$ python3 -q
>>> import numpy as np
>>> from numpy import linalg as LA
>>> np.set_printoptions(precision=2, suppress=True, linewidth=140)
>>> K = np.loadtxt("test4.csv", delimiter=",")
>>> K
array([[ -9.97,  -0.96,  -5.49],
       [  0.02,   0.  ,  -0.05],
       [ 18.06,   1.67,   9.88],
       [  8.04,   0.86,   4.32],
       [  2.01,   0.29,   1.07],
       [ -2.  ,  -0.15,  -1.17],
       [  1.89,   0.1 ,   1.04],
       [ 15.95,   1.6 ,   8.8 ],
       [ -6.03,  -0.61,  -3.37],
       [  8.04,   0.82,   4.37],
       [ -6.07,  -0.59,  -3.32],
       [-15.96,  -1.58,  -8.89],
       [  1.91,   0.11,   1.18],
       [ -5.94,  -0.62,  -3.36],
       [  3.94,   0.45,   2.18],
       [-18.06,  -1.87,  -9.88],
       [ -6.04,  -0.56,  -3.29],
       [ -9.99,  -0.84,  -5.46],
       [-15.95,  -1.58,  -8.78]])
>>> lab = K[:, 1] > np.median(K[:, 1])
>>> u = K[lab].mean(axis=0) - K[~lab].mean(axis=0)
>>> (((K - K.mean(axis=0)) @ u > 0) == lab).mean()
np.float64(1.0)
>>> np.argsort(-np.abs(u).round(6), kind="stable")
array([0, 2, 1])
>>> left, sigma, VT = LA.svd(K, full_matrices=False)
>>> np.round(left.T @ left, 2) + 0
array([[1., 0., 0.],
       [0., 1., 0.],
       [0., 0., 1.]])
>>> left.shape, sigma.shape, VT.shape
((19, 3), (3,), (3, 3))
>>> np.round(sigma / sigma[0], 2) + 0
array([1.  , 0.01, 0.  ])
>>> np.allclose(left * sigma @ VT, K)
True
>>> np.round(np.sqrt((sigma ** 2).sum()), 2), round(LA.norm(K), 2)
(np.float64(50.19), np.float64(50.19))
>>> print(np.abs(left[:, 0]).round(6).argmax())
15
>>> d = LA.norm(K[:, None] - K[None], axis=-1)
>>> print(LA.matrix_rank(d ** 2))
5
>>> Ac = K - K.mean(axis=0)
>>> V = LA.svd(Ac)[2][:1]
>>> B = Ac - Ac @ V.T @ V
>>> np.diag(V.T @ V)
array([0.76, 0.01, 0.23])
>>> LA.norm(B, axis=1).round(6).argmax()
np.int64(12)
>>> print((Ac @ V.T).std(axis=0))
[11.31]
>>> proj = K @ LA.solve(K.T @ K, K.T)
>>> print(np.allclose(proj @ proj, proj))
True
>>> u = np.array([-2, -2, -2, 1])
>>> M = -3 * np.eye(4) + np.outer(u, u)
>>> print(M)
[[ 1.  4.  4. -2.]
 [ 4.  1.  4. -2.]
 [ 4.  4.  1. -2.]
 [-2. -2. -2. -2.]]
>>> # equal to its transpose
>>> rng = np.random.default_rng(61)
>>> lab = rng.permutation(4)
>>> lab
array([0, 2, 1, 3])
>>> B = M[lab][:, lab]
>>> print(np.round(LA.det(B), 2), round(LA.det(M[lab]), 2))
-270.0 270.0
>>> np.trace(B)
np.float64(1.0)
>>> print(np.allclose(B, M))
True
>>> print(B)
[[ 1.  4.  4. -2.]
 [ 4.  1.  4. -2.]
 [ 4.  4.  1. -2.]
 [-2. -2. -2. -2.]]
>>> Ac = K - K.mean(axis=0)
>>> left, sigma, VT = LA.svd(Ac, full_matrices=False)
>>> np.abs(VT[0]).argmax()
np.int64(0)
>>> np.abs(left[:, 0]).argmax()
np.int64(2)
>>> (np.sign(left[:, 0]) == np.sign(left[0, 0])).astype(int)
array([1, 0, 0, 0, 0, 1, 0, 0, 1, 0, 1, 1, 0, 1, 0, 1, 1, 1, 1])
>>> np.abs(VT[-1])
array([0.48, 0.33, 0.81])
>>> sigma
array([49.28,  0.29,  0.22])
>>> np.round(Ac.mean(axis=0), 2) + 0
array([0., 0., 0.])
>>> LA.eigvals(M)
array([-3., 10., -3., -3.])
>>> round(LA.det(M.T), 2)
np.float64(-270.0)
>>> np.einsum("ii->", M)
np.float64(1.0)
>>> np.kron(np.eye(2, dtype=int), M)
array([[ 1.,  4.,  4., -2.,  0.,  0.,  0., -0.],
       [ 4.,  1.,  4., -2.,  0.,  0.,  0., -0.],
       [ 4.,  4.,  1., -2.,  0.,  0.,  0., -0.],
       [-2., -2., -2., -2., -0., -0., -0., -0.],
       [ 0.,  0.,  0., -0.,  1.,  4.,  4., -2.],
       [ 0.,  0.,  0., -0.,  4.,  1.,  4., -2.],
       [ 0.,  0.,  0., -0.,  4.,  4.,  1., -2.],
       [-0., -0., -0., -0., -2., -2., -2., -2.]])
>>> np.poly(M)
array([   1.,   -1.,  -63., -243., -270.])
>>> print(round(float(LA.eigvals(M).sum().real), 2))
1.0
>>> (M - M.T) / 2
array([[0., 0., 0., 0.],
       [0., 0., 0., 0.],
       [0., 0., 0., 0.],
       [0., 0., 0., 0.]])
>>> M @ M
array([[ 37.,  28.,  28., -14.],
       [ 28.,  37.,  28., -14.],
       [ 28.,  28.,  37., -14.],
       [-14., -14., -14.,  16.]])
>>> np.trace(M)
np.float64(1.0)
>>> print(np.sort(np.abs(LA.eigvals(M))))
[ 3.  3.  3. 10.]
>>> print(np.allclose(M @ M.T, M.T @ M))
True
>>> E = np.loadtxt("case9.csv", delimiter=",")
>>> print(E)
[[-0.3   0.02  0.73  0.62]
 [-0.59 -0.17  0.36 -0.7 ]
 [ 0.07 -0.99 -0.06  0.14]
 [ 0.74 -0.02  0.58 -0.33]]
>>> B = E / LA.norm(E, axis=1, keepdims=True)
>>> cov = B @ B.T
>>> print((cov - 2 * np.eye(4)).round(6).argmax(axis=1))
[1 0 0 0]
>>> cov.round(2) + 0
array([[1., 0., 0., 0.],
       [0., 1., 0., 0.],
       [0., 0., 1., 0.],
       [0., 0., 0., 1.]])
>>> np.degrees(np.arccos(np.clip(cov[2, 3], -1, 1)))
np.float64(90.0)
>>> np.argwhere(np.triu(np.abs(cov) > 0.95, 1))
array([], shape=(0, 2), dtype=int64)
>>> LA.norm(B, axis=1)
array([1., 1., 1., 1.])
>>> O = E.astype(float).copy()
>>> for j in range(4):
...     O[:, j] -= O[:, :j] @ (O[:, :j].T @ O[:, j])
...     O[:, j] /= LA.norm(O[:, j])
... 
>>> np.round(O.T @ E, 2) + 0
array([[1., 0., 0., 0.],
       [0., 1., 0., 0.],
       [0., 0., 1., 0.],
       [0., 0., 0., 1.]])
>>> lab = rng.integers(0, 2, 4)
>>> arr = (lab[:, None] == lab) * 5 + np.eye(4)
>>> arr
array([[6., 0., 5., 5.],
       [0., 6., 0., 0.],
       [5., 0., 6., 5.],
       [5., 0., 5., 6.]])
>>> # symmetric, so the eigenvalues are real
>>> B = LA.inv(M)
>>> print(np.allclose(B, M.T))
False
>>> LA.det(M) * B
array([[ 54., -36., -36.,  18.],
       [-36.,  54., -36.,  18.],
       [-36., -36.,  54.,  18.],
       [ 18.,  18.,  18.,  81.]])
>>> np.round(M @ B, 2) + 0
array([[1., 0., 0., 0.],
       [0., 1., 0., 0.],
       [0., 0., 1., 0.],
       [0., 0., 0., 1.]])
>>> np.round(LA.det(M) * LA.det(B), 2)
np.float64(1.0)
>>> t3 = np.stack([arr, 4 * arr, arr[::-1]])
>>> LA.matrix_rank(t3)
array([4, 4, 4])
>>> LA.matrix_rank(t3.reshape(3, -1))
np.int64(2)
>>> vals, V = LA.eig(arr)
>>> print(np.sort(LA.eigvals(arr.T)))
[ 1.  1.  6. 16.]
>>> vals
array([ 1., 16.,  1.,  6.])
>>> np.prod(vals)
np.float64(96.0)
>>> np.round(arr @ V[:, 0] - vals[0] * V[:, 0], 2) + 0
array([0., 0., 0., 0.])
>>> lab = rng.permutation(4)
>>> lab
array([0, 1, 3, 2])
>>> B = E[lab][:, lab]
>>> print(np.diag(B))
[-0.3  -0.17 -0.33 -0.06]
>>> round(LA.det(B), 2), round(LA.det(E[lab]), 2)
(np.float64(-1.0), np.float64(1.0))
>>> lab = rng.integers(0, 2, 4)
>>> mat = (lab[:, None] == lab) * 5 + np.eye(4)
>>> mat
array([[6., 5., 5., 5.],
       [5., 6., 5., 5.],
       [5., 5., 6., 5.],
       [5., 5., 5., 6.]])
>>> t = np.radians(30)
>>> R = np.eye(4)
>>> R[1, 1] = R[2, 2] = np.cos(t)
>>> R[1, 2], R[2, 1] = -np.sin(t), np.sin(t)
>>> print(R)
[[ 1.    0.    0.    0.  ]
 [ 0.    0.87 -0.5   0.  ]
 [ 0.    0.5   0.87  0.  ]
 [ 0.    0.    0.    1.  ]]
>>> B = mat @ R.T
>>> B
array([[6.  , 1.83, 6.83, 5.  ],
       [5.  , 2.7 , 7.33, 5.  ],
       [5.  , 1.33, 7.7 , 5.  ],
       [5.  , 1.83, 6.83, 6.  ]])
>>> round(LA.det(R), 2), round(np.trace(R), 2)
(np.float64(1.0), np.float64(3.73))
>>> np.abs(B - mat).max(axis=0)
array([0.  , 3.67, 2.33, 0.  ])
>>> LA.svd(mat, compute_uv=False), LA.svd(B, compute_uv=False)
(array([21.,  1.,  1.,  1.]), array([21.,  1.,  1.,  1.]))
